$ python -q
>>> import numpy as np
>>> import numpy.linalg as la
>>> np.set_printoptions(suppress=True, linewidth=140)
>>> B = np.array([[0, -2, -3, 2, 2, -2, 1, -2, -3, -3]])
>>> mat = B.T @ B
>>> mat
array([[ 0,  0,  0,  0,  0,  0,  0,  0,  0,  0],
       [ 0,  4,  6, -4, -4,  4, -2,  4,  6,  6],
       [ 0,  6,  9, -6, -6,  6, -3,  6,  9,  9],
       [ 0, -4, -6,  4,  4, -4,  2, -4, -6, -6],
       [ 0, -4, -6,  4,  4, -4,  2, -4, -6, -6],
       [ 0,  4,  6, -4, -4,  4, -2,  4,  6,  6],
       [ 0, -2, -3,  2,  2, -2,  1, -2, -3, -3],
       [ 0,  4,  6, -4, -4,  4, -2,  4,  6,  6],
       [ 0,  6,  9, -6, -6,  6, -3,  6,  9,  9],
       [ 0,  6,  9, -6, -6,  6, -3,  6,  9,  9]])
>>> rank = la.matrix_rank(mat)
>>> rank
np.int64(1)
>>> null = la.svd(mat)[2][rank:].T
>>> np.round(null @ null.T, 3)
array([[ 1.   ,  0.   ,  0.   ,  0.   ,  0.   ,  0.   ,  0.   ,  0.   ,  0.   ,  0.   ],
       [ 0.   ,  0.917, -0.125,  0.083,  0.083, -0.083,  0.042, -0.083, -0.125, -0.125],
       [ 0.   , -0.125,  0.813,  0.125,  0.125, -0.125,  0.062, -0.125, -0.188, -0.187],
       [ 0.   ,  0.083,  0.125,  0.917, -0.083,  0.083, -0.042,  0.083,  0.125,  0.125],
       [ 0.   ,  0.083,  0.125, -0.083,  0.917,  0.083, -0.042,  0.083,  0.125,  0.125],
       [ 0.   , -0.083, -0.125,  0.083,  0.083,  0.917,  0.042, -0.083, -0.125, -0.125],
       [ 0.   ,  0.042,  0.062, -0.042, -0.042,  0.042,  0.979,  0.042,  0.063,  0.062],
       [ 0.   , -0.083, -0.125,  0.083,  0.083, -0.083,  0.042,  0.917, -0.125, -0.125],
       [ 0.   , -0.125, -0.188,  0.125,  0.125, -0.125,  0.063, -0.125,  0.813, -0.187],
       [ 0.   , -0.125, -0.187,  0.125,  0.125, -0.125,  0.062, -0.125, -0.187,  0.812]])
>>> [int(la.matrix_rank(mat[:i])) for i in range(1, len(mat) + 1)]
[0, 1, 1, 1, 1, 1, 1, 1, 1, 1]
>>> null.shape
(10, 9)
>>> np.abs(np.diag(la.qr(mat)[1])) > 1e-9
array([False,  True, False, False, False, False, False, False, False, False])
>>> la.lstsq(mat[:-1].T, mat[-1])[2]
np.int32(1)
>>> np.allclose(mat[:-1].T @ la.lstsq(mat[:-1].T, mat[-1])[0], mat[-1])
True
>>> np.unique(mat.round(6), axis=0).shape
(5, 10)
